$ python3 -q
>>> import numpy as np
>>> np.set_printoptions(suppress=True, linewidth=120)
>>> def tidy(a):
...     return np.round(a, 2) + 0
... 
>>> mat = np.load("w.npy")
>>> mat
array([[ 5,  5,  5,  5,  5,  5,  5],
       [ 5, 10, 10, 10, 10, 10, 10],
       [ 5, 10, 15, 15, 15, 15, 15],
       [ 5, 10, 15, 20, 20, 20, 20],
       [ 5, 10, 15, 20, 25, 25, 25],
       [ 5, 10, 15, 20, 25, 30, 30],
       [ 5, 10, 15, 20, 25, 30, 35]])
>>> mat.shape
(7, 7)
>>> tidy(np.linalg.norm(mat))
np.float64(115.33)
>>> X = np.loadtxt("mat.csv", delimiter=",")
>>> tidy(X)
array([[ 0.4 , -0.4 , -0.24, -0.08,  0.08, -0.08],
       [-0.4 ,  0.4 ,  0.24,  0.08, -0.08,  0.08],
       [-0.24,  0.24,  0.15,  0.05, -0.05,  0.05],
       [-0.08,  0.08,  0.05,  0.02, -0.02,  0.02],
       [ 0.08, -0.08, -0.05, -0.02,  0.02, -0.02],
       [-0.08,  0.08,  0.05,  0.02, -0.02,  0.02]])
>>> np.linalg.cond(X) > 100
np.True_
>>> print(np.argsort(-np.linalg.norm(X, axis=0).round(6), kind="stable")[:3])
[0 1 2]
>>> data = np.load("sample1.npy")
>>> print(data)
[[ 0.    0.15  0.27  0.15 -0.12 -0.12]
 [ 0.   -0.27  0.5   2.28  0.42  1.27]
 [ 0.    0.88  0.54 -1.82 -0.92 -1.82]]
>>> left, sigma, Vt = np.linalg.svd(data, full_matrices=False)
>>> left.shape, sigma.shape, Vt.shape
((3, 3), (3,), (3, 6))
>>> tidy(np.cumsum(sigma ** 2) / np.sum(sigma ** 2))
array([0.92, 1.  , 1.  ])
>>> print((sigma > 1e-8).sum())
2
>>> print(np.linalg.lstsq(data[:-1].T, data[-1])[2])
2
>>> tidy(data @ np.linalg.pinv(data) @ data)
array([[ 0.  ,  0.15,  0.27,  0.15, -0.12, -0.12],
       [ 0.  , -0.27,  0.5 ,  2.28,  0.42,  1.27],
       [ 0.  ,  0.88,  0.54, -1.82, -0.92, -1.82]])
>>> np.abs(np.diag(np.linalg.qr(data)[1])) > 1e-9
array([False,  True,  True])
>>> tidy(np.trace(np.linalg.pinv(data) @ data))
np.float64(2.0)
>>> def softmax(z):
...     e = np.exp(z - z.max(axis=-1, keepdims=True))
...     return e / e.sum(axis=-1, keepdims=True)
... 
>>> tidy(softmax(10 * data[2]))
array([0.  , 0.97, 0.03, 0.  , 0.  , 0.  ])
>>> tidy(softmax(data[2]))
array([0.17, 0.41, 0.29, 0.03, 0.07, 0.03])
>>> tidy(softmax(data).sum(axis=1))
array([1., 1., 1.])
>>> scores = data @ data.T / np.sqrt(6)
>>> tidy(softmax(scores)[2] @ data)
array([ 0.  ,  0.85,  0.53, -1.75, -0.89, -1.76])
>>> softmax(scores).round(6).argmax(axis=1)
array([2, 1, 2])
>>> tidy(softmax(scores))
array([[0.32, 0.33, 0.35],
       [0.05, 0.94, 0.  ],
       [0.03, 0.  , 0.96]])
>>> x0 = np.array([1, 1, -1, 2, -1, -2])
>>> tidy((data * x0).sum(axis=1))
array([0.54, 0.83, 1.26])
>>> print(tidy(data @ np.ones(6)))
[ 0.33  4.2  -3.14]
>>> (data @ x0).argmax()
np.int64(2)
>>> data @ np.eye(6)[3]
array([ 0.15,  2.28, -1.82])
>>> np.argsort(-np.linalg.norm(data, axis=0).round(6), kind="stable")[:3]
array([3, 5, 4])
>>> [round(float(x), 2) for x in np.linalg.svd(data, compute_uv=False)[:3]]
[3.84, 1.11, 0.0]
>>> print(np.linalg.matrix_rank(data, rtol=0.1))
2
>>> np.linalg.cond(data) > 100
np.True_
>>> M = np.loadtxt("x.csv", delimiter=",")
>>> M
array([[ 0.89,  0.98, -1.  ],
       [ 0.56,  0.78, -1.  ],
       [-0.81, -0.98,  1.  ],
       [-0.62, -0.56,  0.99],
       [-0.81,  0.87,  0.8 ],
       [-0.1 , -0.4 ,  0.7 ],
       [ 0.34,  0.99, -1.  ],
       [ 0.85,  0.27, -1.  ],
       [-0.79, -0.97,  1.  ],
       [ 0.39,  0.99, -1.  ],
       [ 0.68,  0.98, -1.  ],
       [ 0.26, -0.85,  0.79],
       [-0.62,  0.99, -0.93],
       [ 0.86, -0.21, -1.  ]])
>>> D = np.linalg.norm(M[:, None] - M[None], axis=-1)
>>> np.flatnonzero(D[6] < D.mean() / 2)
array([ 0,  1,  6,  9, 10])
>>> tidy(np.linalg.norm(M, axis=1))
array([1.66, 1.39, 1.62, 1.3 , 1.43, 0.81, 1.45, 1.34, 1.6 , 1.46, 1.56, 1.19, 1.49, 1.34])
>>> np.linalg.matrix_rank(D ** 2)
np.int64(5)
>>> (D + 1e9 * np.eye(14)).round(6).argmin(axis=1)
array([10, 10,  8,  8,  3, 11,  9, 13,  2,  6,  0,  5,  6,  7])
>>> tidy(np.linalg.norm(M - M.mean(axis=0), axis=1))
array([1.38, 1.1 , 1.9 , 1.57, 1.49, 1.09, 1.16, 1.12, 1.88, 1.17, 1.27, 1.45, 1.28, 1.2 ])
>>> print(D.shape)
(14, 14)
>>> tidy(softmax(M[3] + 5))
array([0.14, 0.15, 0.71])
>>> scores = M @ M.T / np.sqrt(3)
>>> print(tidy(softmax(scores)[3] @ M))
[-0.37 -0.38  0.58]
>>> softmax(scores).round(6).argmax(axis=1)
array([ 0,  0,  2,  2,  4,  2,  0,  0,  2,  0,  0, 11, 12, 13])
>>> W0 = np.load("data.npy")
>>> W0
array([[-1.12,  1.29,  1.01, -1.05],
       [ 1.29, -1.81,  0.74,  0.02],
       [ 1.01,  0.74, -2.45, -0.45],
       [-1.05,  0.02, -0.45, -0.62]])
>>> ev, vecs = np.linalg.eigh(W0)
>>> x0 = np.array([-2, 9, 7, -8])
>>> tidy(vecs * np.maximum(ev, 0) @ vecs.T)
array([[ 0.44,  0.26,  0.23, -0.35],
       [ 0.26,  0.16,  0.14, -0.21],
       [ 0.23,  0.14,  0.12, -0.18],
       [-0.35, -0.21, -0.18,  0.28]])
>>> np.abs(W0).sum(axis=1).max(), tidy(np.abs(ev).max())
(np.float64(4.65), np.float64(3.0))
>>> G = W0.T @ W0
>>> np.allclose(G, G.T)
True
>>> print(tidy(np.linalg.eigvalsh(G)[::-1]))
[9.   9.   1.   0.99]
>>> print(np.linalg.matrix_rank(G))
4
>>> tidy(G)
array([[ 5.04, -3.05, -2.18,  1.4 ],
       [-3.05,  5.49, -1.86, -1.74],
       [-2.18, -1.86,  7.77,  0.34],
       [ 1.4 , -1.74,  0.34,  1.69]])
>>> tidy(np.diag(G))
array([5.04, 5.49, 7.77, 1.69])
>>> tidy(np.linalg.svd(W0, compute_uv=False) ** 2)
array([9.  , 9.  , 1.  , 0.99])
>>> x0 = np.ones(4)
>>> for _ in range(4):
...     x0 = G @ x0
...     x0 /= np.linalg.norm(x0)
...     print(round(x0 @ G @ x0, 2))
... 
7.66
8.98
9.0
9.0
>>> tidy(x0)
array([ 0.06, -0.56,  0.8 ,  0.18])
>>> J = np.loadtxt("run14.csv", delimiter=",")
>>> print(J)
[[-3. -3. -3.]
 [-3. -6. -6.]
 [-3. -6. -9.]]
>>> x0 = np.array([1, -2, -1])
>>> y = J @ x0
>>> beta, lr = np.zeros(3), 1 / np.linalg.norm(J, 2) ** 2
>>> for i in range(40):
...     beta -= lr * J.T @ (J @ beta - y)
...     if i % 10 == 0: print(i, round(np.linalg.norm(J @ beta - y), 2))
... 
0 2.05
10 1.88
20 1.75
30 1.63
>>> tidy(np.linalg.cond(J))
np.float64(16.39)
>>> tidy(beta)
array([-0.14, -1.01, -1.28])
>>> arr = np.loadtxt("block13.csv", delimiter=",")
>>> arr
array([[-1.,  2.,  1.,  0., -3.,  3.,  6.],
       [ 3.,  1.,  1.,  0.,  0.,  2.,  0.],
       [-1.,  3.,  0.,  0., -3., -1.,  6.],
       [-3.,  2.,  3.,  0., -3., -2.,  6.],
       [ 2.,  2., -1.,  3.,  3., -2., -6.]])
>>> A2 = np.array([[-1, -3], [-2, 3], [2, -2], [0, 3], [3, -1], [-2, 2], [3, 3]])
>>> arr @ A2
array([[  2.,  34.],
       [ -7.,  -4.],
       [  6.,  31.],
       [ 18.,  26.],
       [-13., -14.]])
>>> rng = np.random.default_rng(77075)
>>> A2 = arr + rng.integers(-2, 3, (5, 1)) @ rng.integers(-2, 3, (1, 7))
>>> print(A2)
[[ 1.  3.  2.  2. -2.  1.  8.]
 [ 7.  3.  3.  4.  2. -2.  4.]
 [ 3.  5.  2.  4. -1. -5. 10.]
 [-7.  0.  1. -4. -5.  2.  2.]
 [ 6.  4.  1.  7.  5. -6. -2.]]
>>> np.abs(A2 - arr).sum(axis=1)
array([11., 22., 22., 22., 22.])
>>> A2 - arr
array([[ 2.,  1.,  1.,  2.,  1., -2.,  2.],
       [ 4.,  2.,  2.,  4.,  2., -4.,  4.],
       [ 4.,  2.,  2.,  4.,  2., -4.,  4.],
       [-4., -2., -2., -4., -2.,  4., -4.],
       [ 4.,  2.,  2.,  4.,  2., -4.,  4.]])
>>> f, r1 = arr[2], arr[0]
>>> f @ f
np.float64(56.0)
>>> f @ r1
np.float64(49.0)
>>> p = (f @ r1) / (f @ f) * f
>>> (r1 - p) @ f
np.float64(0.0)
>>> print(np.outer(f, r1))
[[  1.  -2.  -1.  -0.   3.  -3.  -6.]
 [ -3.   6.   3.   0.  -9.   9.  18.]
 [ -0.   0.   0.   0.  -0.   0.   0.]
 [ -0.   0.   0.   0.  -0.   0.   0.]
 [  3.  -6.  -3.  -0.   9.  -9. -18.]
 [  1.  -2.  -1.  -0.   3.  -3.  -6.]
 [ -6.  12.   6.   0. -18.  18.  36.]]
>>> np.linalg.matrix_rank(np.outer(f, r1))
np.int64(1)
>>> print(tidy(p))
[-0.88  2.62  0.    0.   -2.62 -0.88  5.25]
>>> feats = np.array([[-3, 5, -4], [0, 2, 1]])
>>> feats[0] = feats[1]
>>> feats
array([[0, 2, 1],
       [0, 2, 1]])
>>> blk = np.stack([feats, -3 * feats, feats[::-1]])
>>> np.linalg.matrix_rank(blk)
array([1, 1, 1])
>>> np.einsum("bij,cij->bc", blk, blk)
array([[ 10, -30,  10],
       [-30,  90, -30],
       [ 10, -30,  10]])
>>> print(blk.sum(axis=0))
[[ 0 -2 -1]
 [ 0 -2 -1]]
>>> A2 = np.array([[-2, -2, 1], [-1, 2, 2], [-2, 1, 0]])
>>> print(np.einsum("ij,ij->i", J, J))
[ 27.  81. 126.]
>>> print(np.einsum("ik,kj->ji", J, A2))
[[ 15.  24.  30.]
 [ -3. -12. -15.]
 [ -9. -15. -15.]]
>>> np.linalg.matrix_rank(np.vstack([J, A2.T]))
np.int64(3)
>>> left, sigma, Vt = np.linalg.svd(feats)
>>> tidy(sigma)
array([3.16, 0.  ])
>>> np.argmax(sigma[:-1] / (sigma[1:] + 1e-6)) + 1
np.int64(1)
>>> A2 = left[:, :1] @ np.diag(sigma[:1]) @ Vt[:1]
>>> tidy(np.linalg.norm(feats - A2, 2)), tidy(sigma[1])
(np.float64(0.0), np.float64(0.0))
>>> np.linalg.matrix_rank(A2)
np.int64(1)
